% ipython --no-banner

In [1]: import numpy as np

In [2]: np.set_printoptions(precision=2, suppress=True, linewidth=160)

In [3]: rd = lambda a: np.round(a, 2) + 0

In [4]: A2 = np.array([[-1.5],
   ...:     [1.2],
   ...:     [-0.4],
   ...:     [0.1],
   ...:     [1.8],
   ...:     [1.1],
   ...:     [0.3],
   ...:     [-2.0],
   ...:     [0.8],
   ...:     [-0.2],
   ...:     [0.1]])

In [5]: basis = np.array([[1.0, -0.8, -0.3, 0.3, 0.0, -0.8, -3.8, -0.3]])

In [6]: M = A2 @ basis

In [7]: rd(M)
Out[7]: 
array([[-1.5 ,  1.2 ,  0.45, -0.45,  0.  ,  1.2 ,  5.7 ,  0.45],
       [ 1.2 , -0.96, -0.36,  0.36,  0.  , -0.96, -4.56, -0.36],
       [-0.4 ,  0.32,  0.12, -0.12,  0.  ,  0.32,  1.52,  0.12],
       [ 0.1 , -0.08, -0.03,  0.03,  0.  , -0.08, -0.38, -0.03],
       [ 1.8 , -1.44, -0.54,  0.54,  0.  , -1.44, -6.84, -0.54],
       [ 1.1 , -0.88, -0.33,  0.33,  0.  , -0.88, -4.18, -0.33],
       [ 0.3 , -0.24, -0.09,  0.09,  0.  , -0.24, -1.14, -0.09],
       [-2.  ,  1.6 ,  0.6 , -0.6 ,  0.  ,  1.6 ,  7.6 ,  0.6 ],
       [ 0.8 , -0.64, -0.24,  0.24,  0.  , -0.64, -3.04, -0.24],
       [-0.2 ,  0.16,  0.06, -0.06,  0.  ,  0.16,  0.76,  0.06],
       [ 0.1 , -0.08, -0.03,  0.03,  0.  , -0.08, -0.38, -0.03]])

In [8]: U, s, vt = np.linalg.svd(M)

In [9]: np.argmax(s[:-1] / (s[1:] + 1e-6)) + 1
Out[9]: np.int64(1)

In [10]: A2 = U[:, :1] @ np.diag(s[:1]) @ vt[:1]

In [11]: rd(A2)
Out[11]: 
array([[-1.5 ,  1.2 ,  0.45, -0.45,  0.  ,  1.2 ,  5.7 ,  0.45],
       [ 1.2 , -0.96, -0.36,  0.36,  0.  , -0.96, -4.56, -0.36],
       [-0.4 ,  0.32,  0.12, -0.12,  0.  ,  0.32,  1.52,  0.12],
       [ 0.1 , -0.08, -0.03,  0.03,  0.  , -0.08, -0.38, -0.03],
       [ 1.8 , -1.44, -0.54,  0.54,  0.  , -1.44, -6.84, -0.54],
       [ 1.1 , -0.88, -0.33,  0.33,  0.  , -0.88, -4.18, -0.33],
       [ 0.3 , -0.24, -0.09,  0.09,  0.  , -0.24, -1.14, -0.09],
       [-2.  ,  1.6 ,  0.6 , -0.6 ,  0.  ,  1.6 ,  7.6 ,  0.6 ],
       [ 0.8 , -0.64, -0.24,  0.24,  0.  , -0.64, -3.04, -0.24],
       [-0.2 ,  0.16,  0.06, -0.06,  0.  ,  0.16,  0.76,  0.06],
       [ 0.1 , -0.08, -0.03,  0.03,  0.  , -0.08, -0.38, -0.03]])

In [12]: np.linalg.matrix_rank(M, rtol=0.05)
Out[12]: np.int64(1)

In [13]: rd(np.abs(M - A2).max())
Out[13]: np.float64(0.0)
